$ ipython --no-banner

In [1]: import numpy as np

In [2]: import numpy.linalg as la

In [3]: np.set_printoptions(suppress=True, linewidth=200)

In [4]: rnd = lambda a: np.round(a, 2) + 0

In [5]: F = np.load("sample16.npy")

In [6]: print(F)
[[2 0 2 0]
 [2 6 2 6]
 [1 0 0 0]
 [1 3 0 0]]

In [7]: ev, vecs = la.eig(F)

In [8]: print(rnd(np.sort(la.eigvals(F.T))))
[-2.2  -0.73  2.73  8.2 ]

In [9]: print(rnd(np.sort(la.eigvals(la.inv(F)))))
[-1.37 -0.46  0.12  0.37]

In [10]: print(rnd(np.sort(la.eigvals(F @ F))))
[ 0.54  4.82  7.46 67.18]

In [11]: A2 = F[0, 0] * F[1:] - np.outer(F[1:, 0], F[0])

In [12]: print(A2)
[[ 0 12  0 12]
 [ 0  0 -2  0]
 [ 0  6 -2  0]]

In [13]: print(F[:, 0] / F[0, 0])
[1.  1.  0.5 0.5]

In [14]: print(np.flatnonzero(~A2.round(6).any(axis=1)))
[]

In [15]: rng = np.random.default_rng(673878)

In [16]: lab = rng.permutation(4)

In [17]: print(lab)
[3 2 0 1]

In [18]: A2 = F[lab][:, lab]

In [19]: print(A2)
[[0 0 1 3]
 [0 0 1 0]
 [0 2 2 0]
 [6 2 2 6]]

In [20]: print(rnd(np.sort(np.abs(la.eigvals(A2)))))
[0.73 2.2  2.73 8.2 ]

In [21]: print(np.trace(A2))
8

In [22]: O, vecs = la.qr(A2[:, :2])[0], la.qr(A2[:, 2:])[0]

In [23]: sigma = la.svd(O.T @ vecs, compute_uv=False)

In [24]: print(rnd(sigma))
[0.89 0.89]

In [25]: print(rnd(np.degrees(np.arccos(sigma.clip(0, 1)))))
[26.57 26.57]

In [26]: A2 = la.inv(F)

In [27]: print(rnd(F @ A2))
[[1. 0. 0. 0.]
 [0. 1. 0. 0.]
 [0. 0. 1. 0.]
 [0. 0. 0. 1.]]

In [28]: print(np.allclose(A2, F.T))
False

In [29]: print(rnd(la.det(F) * A2))
[[  0.   0.  36.   0.]
 [  0.   0. -12.  12.]
 [ 18.   0. -36.   0.]
 [ -6.   6.  12. -12.]]

In [30]: print(rnd(la.slogdet(F)[0]))
1.0

In [31]: print(rnd(la.det(F) * la.det(A2)))
1.0

In [32]: lab = rng.integers(0, 3, 4)

In [33]: m1 = np.triu((lab[:, None] == lab) & (rng.random((4, 4)) < 0.8), 1).astype(int)

In [34]: m1 += m1.T

In [35]: print(m1)
[[0 0 1 1]
 [0 0 0 0]
 [1 0 0 1]
 [1 0 1 0]]

In [36]: print(np.trace(m1 @ m1 @ m1) // 6)
1

In [37]: print(m1.sum(axis=0))
[2 0 2 2]

In [38]: print(m1 @ m1)
[[2 0 1 1]
 [0 0 0 0]
 [1 0 2 1]
 [1 0 1 2]]

In [39]: Lm = np.diag(m1.sum(axis=1)) - m1

In [40]: print(Lm @ np.ones(4))
[0. 0. 0. 0.]

In [41]: print(la.matrix_rank(Lm))
2

In [42]: print(rnd(la.eigvalsh(Lm)))
[0. 0. 3. 3.]

In [43]: print((la.eigvalsh(Lm) < 1e-8).sum())
2

In [44]: print(Lm)
[[ 2  0 -1 -1]
 [ 0  0  0  0]
 [-1  0  2 -1]
 [-1  0 -1  2]]

In [45]: ev, vecs = la.eigh(Lm)

In [46]: vec = np.array([-4, 5, -3, 4])

In [47]: print(rnd(vecs * np.abs(ev) @ vecs.T))
[[ 2.  0. -1. -1.]
 [ 0.  0.  0.  0.]
 [-1.  0.  2. -1.]
 [-1.  0. -1.  2.]]

In [48]: print(rnd(la.eigvalsh(Lm[1:, 1:])))
[0. 1. 3.]

In [49]: print(rnd(vecs * np.maximum(ev, 0) @ vecs.T))
[[ 2.  0. -1. -1.]
 [ 0.  0.  0.  0.]
 [-1.  0.  2. -1.]
 [-1.  0. -1.  2.]]

In [50]: data = np.load("block12.npy")

In [51]: print(data)
[[ 1.23 -0.4   1.1 ]
 [ 5.39 -1.8  -0.5 ]
 [-3.28  1.1   0.1 ]
 [-4.89  1.6  -1.9 ]
 [-6.93  2.3  -0.3 ]
 [-0.64  0.2   1.7 ]
 [ 4.89 -1.6  -0.8 ]
 [-3.59  1.2   1.8 ]
 [ 3.29 -1.1   0.9 ]
 [ 2.96 -1.   -1.1 ]
 [-0.18  0.    0.2 ]
 [ 3.04 -1.    0.  ]
 [ 1.87 -0.6   2.1 ]
 [ 2.85 -1.    0.9 ]
 [-1.33  0.4   1.2 ]
 [-4.21  1.4  -0.7 ]
 [ 1.73 -0.6  -0.4 ]
 [-0.14  0.    0.7 ]
 [-3.2   1.1   0.1 ]
 [ 2.49 -0.8   0.8 ]
 [ 0.95 -0.3  -0.8 ]
 [ 0.41 -0.1  -0.7 ]
 [-1.77  0.6  -0.7 ]
 [-0.17  0.1   0.3 ]
 [ 0.35 -0.1  -1.2 ]
 [ 4.51 -1.5  -0.7 ]
 [ 3.13 -1.   -0.2 ]]

In [52]: print(np.argsort(-la.norm(data, axis=0).round(6), kind="stable")[:3])
[0 1 2]

In [53]: print(round(np.log10(la.cond(data))))
2

In [54]: print(rnd(la.norm(data, 2) / la.norm(data)))
0.96
